>>> import numpy as np
>>> import numpy.linalg as la
>>> np.set_printoptions(precision=1, suppress=True, linewidth=160, legacy="1.25")
>>> data = np.loadtxt("run9.csv", delimiter=",")
>>> data.round(1) + 0
array([[ 0.7, -0.3, -0.3, -0.6],
       [-0.3,  0.7, -0.3, -0.6],
       [-0.3, -0.3,  0.7, -0.6],
       [-0.6, -0.6, -0.6,  0. ]])
>>> # equal to its transpose
>>> vals, V = la.eigvalsh(data)
Traceback (most recent call last):
  File "<python-input-6>", line 1, in <module>
    vals, V = la.eigvalsh(data)
    ^^^^^^^
ValueError: too many values to unpack (expected 2)
>>> vals, V = la.eigh(data)
>>> np.round(V.T @ V, 1) + 0
array([[1., 0., 0., 0.],
       [0., 1., 0., 0.],
       [0., 0., 1., 0.],
       [0., 0., 0., 1.]])
>>> la.eigvalsh(data @ data)
array([1., 1., 1., 1.])
>>> np.round(V.T @ data @ V, 1) + 0
array([[-1.,  0.,  0.,  0.],
       [ 0.,  1.,  0.,  0.],
       [ 0.,  0.,  1.,  0.],
       [ 0.,  0.,  0.,  1.]])
>>> (vals > 1e-8).sum(), (vals < -1e-8).sum()
(3, 1)
>>> f, v = data[3], data[0]
>>> round(float(f @ v), 1)
-0.0
>>> np.round(f @ f, 1)
1.0
>>> pr = (f @ v) / (f @ f) * f
>>> v - pr
array([ 0.7, -0.3, -0.3, -0.6])
>>> np.round(np.outer(f, v), 1) + 0
array([[-0.4,  0.2,  0.2,  0.3],
       [-0.4,  0.2,  0.2,  0.3],
       [-0.4,  0.2,  0.2,  0.3],
       [ 0. ,  0. ,  0. ,  0. ]])
>>> x = np.array([4, 5, -3, -4])
>>> target = data @ x
>>> target
array([ 4.2,  5.2, -2.8, -3.6])
>>> la.solve(data, -1 * target)
array([-4., -5.,  3.,  4.])
>>> la.solve(data.T, data[3])
array([ 0., -0.,  0.,  1.])
>>> la.solve(data, target + data[:, 3])
array([ 4.,  5., -3., -3.])
>>> la.solve(data, target)
array([ 4.,  5., -3., -4.])
>>> x = np.array([3, 4, 1, 3])
>>> np.round(la.inv(data), 1) + 0
array([[ 0.7, -0.3, -0.3, -0.6],
       [-0.3,  0.7, -0.3, -0.6],
       [-0.3, -0.3,  0.7, -0.6],
       [-0.6, -0.6, -0.6,  0. ]])
>>> 4 - la.matrix_rank(data - np.eye(4), tol=1e-8)
3
>>> np.round(la.norm(x), 1), np.round(la.norm(data @ x), 1)
(5.9, 5.9)
>>> np.sort(np.abs(np.degrees(np.angle(la.eigvals(data)))))
array([  0.,   0.,   0., 180.])
>>> data.T @ (data @ x)
array([3., 4., 1., 3.])
>>> U, sig = la.svd(data)
Traceback (most recent call last):
  File "<python-input-31>", line 1, in <module>
    U, sig = la.svd(data)
    ^^^^^^
ValueError: too many values to unpack (expected 2)
>>> U, sig, Vt = la.svd(data, full_matrices=False)
>>> np.round(Vt @ Vt.T, 1) + 0
array([[1., 0., 0., 0.],
       [0., 1., 0., 0.],
       [0., 0., 1., 0.],
       [0., 0., 0., 1.]])
>>> np.allclose(U * sig @ Vt, data)
True
>>> np.round(U.T @ data @ Vt.T, 1) + 0
array([[1., 0., 0., 0.],
       [0., 1., 0., 0.],
       [0., 0., 1., 0.],
       [0., 0., 0., 1.]])
>>> sig
array([1., 1., 1., 1.])
>>> (sig > 1e-8).sum()
4
>>> sig / sig[0]
array([1., 1., 1., 1.])
>>> arr = np.load("data.npy")
>>> arr
array([[-0.8, -1.7, -0.7, -2. , -1. ],
       [ 0.7,  1. , -1. ,  1.3,  0.5],
       [ 0. ,  0.6, -0.1,  0.8,  0.5],
       [ 2. ,  1.5, -2.8, -0.8, -0.5],
       [-1.9, -0.9,  0.2, -0.6, -0.4],
       [ 0.5,  0.1,  2.2, -0.2, -0.1],
       [-0.8,  1.6, -0.1,  2.5,  1.3],
       [ 0.3, -0.9,  0.6,  0.1,  0. ],
       [-0.8, -0.1, -1.2,  2.3,  1.1],
       [ 0.5, -0.3,  0.8,  0.1,  0. ],
       [ 0.5,  1. , -1.6,  1.8,  0.7],
       [-0.7,  0. , -0.7, -2.1, -1.3],
       [ 0.5, -0.3, -1.5, -0.8, -0.2],
       [-0.7,  1.4,  0.6,  0.4,  0.4],
       [-1.6,  0.6, -1. ,  0.9,  0.5],
       [ 0. ,  0.6,  0.9,  3.7,  2. ],
       [-0.1,  0.7, -0.1,  0.9,  0.7],
       [ 0.3,  0.8,  0.5, -2.3, -1.2],
       [ 2.2, -1.1, -0.9, -1.1, -0.5],
       [-1.9, -0.2,  0.7,  0.1,  0.1],
       [ 2.1, -2.2, -1.6, -1.3, -0.6],
       [ 0.2,  0.5, -0.2,  3.2,  1.6],
       [ 0.5,  1.1,  0. ,  0.6,  0.4],
       [-0.7,  0. ,  1.2,  2.1,  1. ],
       [-0.1, -0.2, -0.9,  1.9,  1. ],
       [ 1.2, -0.1,  0. ,  2.2,  1.2],
       [ 0.5,  0.1, -0.3, -3.6, -1.8],
       [ 1.1, -0.1,  0.5,  0. ,  0. ]])
>>> Ac = arr - arr.mean(axis=0)
>>> V = la.svd(Ac)[2][:4]
>>> A2 = Ac - Ac @ V.T @ V
>>> la.norm(A2, axis=1).round(6).argmax()
16
>>> (Ac @ V.T).std(axis=0)
array([2. , 1.2, 0.9, 0.8])
>>> np.diag(V.T @ V)
array([1. , 1. , 1. , 0.8, 0.2])
>>> np.round(A2.std(axis=0), 1) + 0
array([0. , 0. , 0. , 0. , 0.1])
>>> dist = la.norm(arr[:, None] - arr[None], axis=-1)
>>> dist[16].round(6).argsort(kind="stable")[:4]
array([16,  2, 22, 13])
>>> dist[16]
array([4.2, 1.3, 0.3, 4.1, 3.1, 2.8, 2.1, 2.1, 2.1, 1.8, 1.9, 3.8, 2.6, 1.3, 1.8, 3.2, 0. , 3.8, 3.8, 2.4, 4.7, 2.5, 0.8, 2. , 1.6, 2.1, 5.2, 1.9])
>>> np.unravel_index(dist.round(6).argmax(), dist.shape)
(15, 26)
>>> dist.mean(axis=1).argmax()
26
>>> la.matrix_rank(dist ** 2)
7
>>> np.flatnonzero(dist[16] < dist.mean() / 2)
array([ 1,  2, 13, 16, 22, 24])
>>> (dist + 1e9 * np.eye(28)).round(6).argmin(axis=1)
array([11, 10, 16, 12, 19,  9, 21,  9, 24,  7,  1,  0, 18, 16, 16, 21,  2, 11, 20,  4, 18, 15,  2, 16,  8, 21, 17,  9])
>>> np.round(data @ data, 1) + 0
array([[1., 0., 0., 0.],
       [0., 1., 0., 0.],
       [0., 0., 1., 0.],
       [0., 0., 0., 1.]])
>>> (data - data.T) / 2
array([[0., 0., 0., 0.],
       [0., 0., 0., 0.],
       [0., 0., 0., 0.],
       [0., 0., 0., 0.]])
>>> np.round(la.det(data), 1)
-1.0
>>> data.inv()
Traceback (most recent call last):
  File "<python-input-59>", line 1, in <module>
    data.inv()
    ^^^^^^^^
AttributeError: 'numpy.ndarray' object has no attribute 'inv'
>>> np.round((data + data.T) / 2, 1) + 0
array([[ 0.7, -0.3, -0.3, -0.6],
       [-0.3,  0.7, -0.3, -0.6],
       [-0.3, -0.3,  0.7, -0.6],
       [-0.6, -0.6, -0.6,  0. ]])
>>> round(float(np.abs(la.eigvals(data)).max()), 1)
1.0
>>> np.allclose(data @ data.T, data.T @ data)
True
>>> np.trace(data)
2.0
